$ python3 -q
>>> import numpy as np
>>> np.set_printoptions(precision=2, suppress=True, linewidth=120, legacy="1.25")
>>> def rnd(a):
...     return np.round(a, 2) + 0
... 
>>> arr = np.array([[0.8, -0.2, 0.9],
...     [-0.8, -0.5, 2.4],
...     [1.3, -1.7, 0.0],
...     [1.4, -0.4, -0.4]])
>>> arr[:, 0] *= 10
>>> arr
array([[ 8. , -0.2,  0.9],
       [-8. , -0.5,  2.4],
       [13. , -1.7,  0. ],
       [14. , -0.4, -0.4]])
>>> out = np.array([[-3, -3, 2], [-2, 1, 1]])
>>> basis = np.kron(out, arr)
>>> print(np.linalg.matrix_rank(basis))
6
>>> basis.shape
(8, 9)
>>> rnd(basis)
array([[-24. ,   0.6,  -2.7, -24. ,   0.6,  -2.7,  16. ,  -0.4,   1.8],
       [ 24. ,   1.5,  -7.2,  24. ,   1.5,  -7.2, -16. ,  -1. ,   4.8],
       [-39. ,   5.1,   0. , -39. ,   5.1,   0. ,  26. ,  -3.4,   0. ],
       [-42. ,   1.2,   1.2, -42. ,   1.2,   1.2,  28. ,  -0.8,  -0.8],
       [-16. ,   0.4,  -1.8,   8. ,  -0.2,   0.9,   8. ,  -0.2,   0.9],
       [ 16. ,   1. ,  -4.8,  -8. ,  -0.5,   2.4,  -8. ,  -0.5,   2.4],
       [-26. ,   3.4,   0. ,  13. ,  -1.7,   0. ,  13. ,  -1.7,   0. ],
       [-28. ,   0.8,   0.8,  14. ,  -0.4,  -0.4,  14. ,  -0.4,  -0.4]])
>>> rng = np.random.default_rng(36224)
>>> theta = np.sort(rng.uniform(-2, 2, 14))
>>> E = np.c_[theta, theta ** 2, theta ** 3] @ np.array([[-2, 0, 2], [2, 1, 2], [2, 1, 2]])
>>> rnd(E)
array([[-1.47, -2.52, -8.62],
       [ 1.99, -0.05, -2.18],
       [ 1.98,  0.06, -1.74],
       [ 1.59,  0.15, -1.  ],
       [ 1.2 ,  0.12, -0.72],
       [ 0.87,  0.08, -0.55],
       [-0.37,  0.12,  0.86],
       [-0.11,  0.52,  2.19],
       [ 0.39,  0.92,  3.31],
       [ 0.68,  1.14,  3.87],
       [ 7.76,  5.35, 13.65],
       [16.29, 10.02, 23.77],
       [17.39, 10.6 , 25.02],
       [18.18, 11.03, 25.93]])
>>> gram = E.T @ E
>>> rnd(np.trace(gram)), rnd((E ** 2).sum())
(3510.98, 3510.98)
>>> rnd(np.linalg.svd(E, compute_uv=False) ** 2)
array([3467.17,   43.81,    0.  ])
>>> rnd(gram)
array([[ 974.08,  594.76, 1404.97],
       [ 594.76,  371.82,  892.51],
       [1404.97,  892.51, 2165.08]])
>>> print(rnd(np.linalg.norm(gram, 2) / np.linalg.norm(gram)))
1.0
>>> np.argsort(-np.linalg.norm(gram, axis=0).round(6), kind="stable")[:3]
array([2, 0, 1])
>>> print(np.linalg.cond(gram) > 100)
True
>>> W0 = np.load("layer16.npy")
>>> W0
array([[61,  1,  0],
       [ 2, -1, -3],
       [ 3,  1,  2]])
>>> # row 0 dominates
>>> out = W0[0, 0] * W0[1:] - np.outer(W0[1:, 0], W0[0])
>>> out
array([[   0,  -63, -183],
       [   0,   58,  122]])
>>> rnd(W0[:, 0] / W0[0, 0])
array([1.  , 0.03, 0.05])
>>> np.linalg.matrix_rank(out), np.linalg.matrix_rank(W0)
(2, 3)
>>> np.flatnonzero(~out.round(6).any(axis=1))
array([], dtype=int64)
>>> print((W0 + W0.T) / 2)
[[61.   1.5  1.5]
 [ 1.5 -1.  -1. ]
 [ 1.5 -1.   2. ]]
>>> np.linalg.matrix_power(W0, 3)
array([[227214,   3660,   -186],
       [  6762,    108,     -6],
       [ 11662,    188,    -10]])
